% python3 -q
>>> import numpy as np
>>> import numpy.linalg as la
>>> np.set_printoptions(precision=3, suppress=True, linewidth=160, legacy="1.25")
>>> W0 = np.loadtxt("run0.csv", delimiter=",")
>>> print(W0)
[[ 0.36 -0.12  0.04 -0.32]
 [ 0.45 -0.15  0.05 -0.4 ]
 [-1.08  0.36 -0.12  0.96]
 [ 1.44 -0.48  0.16 -1.28]]
>>> print(W0 @ la.pinv(W0) @ W0)
[[ 0.36 -0.12  0.04 -0.32]
 [ 0.45 -0.15  0.05 -0.4 ]
 [-1.08  0.36 -0.12  0.96]
 [ 1.44 -0.48  0.16 -1.28]]
>>> print(la.lstsq(W0[:-1].T, W0[-1])[2])
1
>>> print(np.allclose(W0[:-1].T @ la.lstsq(W0[:-1].T, W0[-1])[0], W0[-1]))
True
>>> Y = W0 / la.norm(W0, axis=1, keepdims=True)
>>> C2 = Y @ Y.T
>>> print(np.argwhere(np.triu(np.abs(C2) > 0.95, 1)))
[[0 1]
 [0 2]
 [0 3]
 [1 2]
 [1 3]
 [2 3]]
>>> print(C2)
[[ 1.  1. -1.  1.]
 [ 1.  1. -1.  1.]
 [-1. -1.  1. -1.]
 [ 1.  1. -1.  1.]]
>>> print(C2[0])
[ 1.  1. -1.  1.]
>>> Uu, s, vt = la.svd(W0)
>>> V = vt[:(s > 1e-8).sum()]
>>> rng = np.random.default_rng(63628)
>>> x = W0[0] + 4 * W0[3] + rng.integers(2) * np.eye(4)[0]
>>> print(x)
[ 6.12 -2.04  0.68 -5.44]
>>> print(np.diag(V.T @ V))
[0.523 0.058 0.006 0.413]
>>> print(round(float(la.norm(x - V.T @ V @ x)), 3))
0.0
>>> print(V.T @ V)
[[ 0.523 -0.174  0.058 -0.465]
 [-0.174  0.058 -0.019  0.155]
 [ 0.058 -0.019  0.006 -0.052]
 [-0.465  0.155 -0.052  0.413]]
>>> print(np.allclose(V.T @ V @ x, x))
True
>>> print(np.abs(W0).max())
1.44
>>> print(W0 - W0[0])
[[ 0.    0.    0.    0.  ]
 [ 0.09 -0.03  0.01 -0.08]
 [-1.44  0.48 -0.16  1.28]
 [ 1.08 -0.36  0.12 -0.96]]
>>> print(np.round(la.norm(W0), 3))
2.614
>>> print(W0.sum(axis=1))
[-0.04 -0.05  0.12 -0.16]
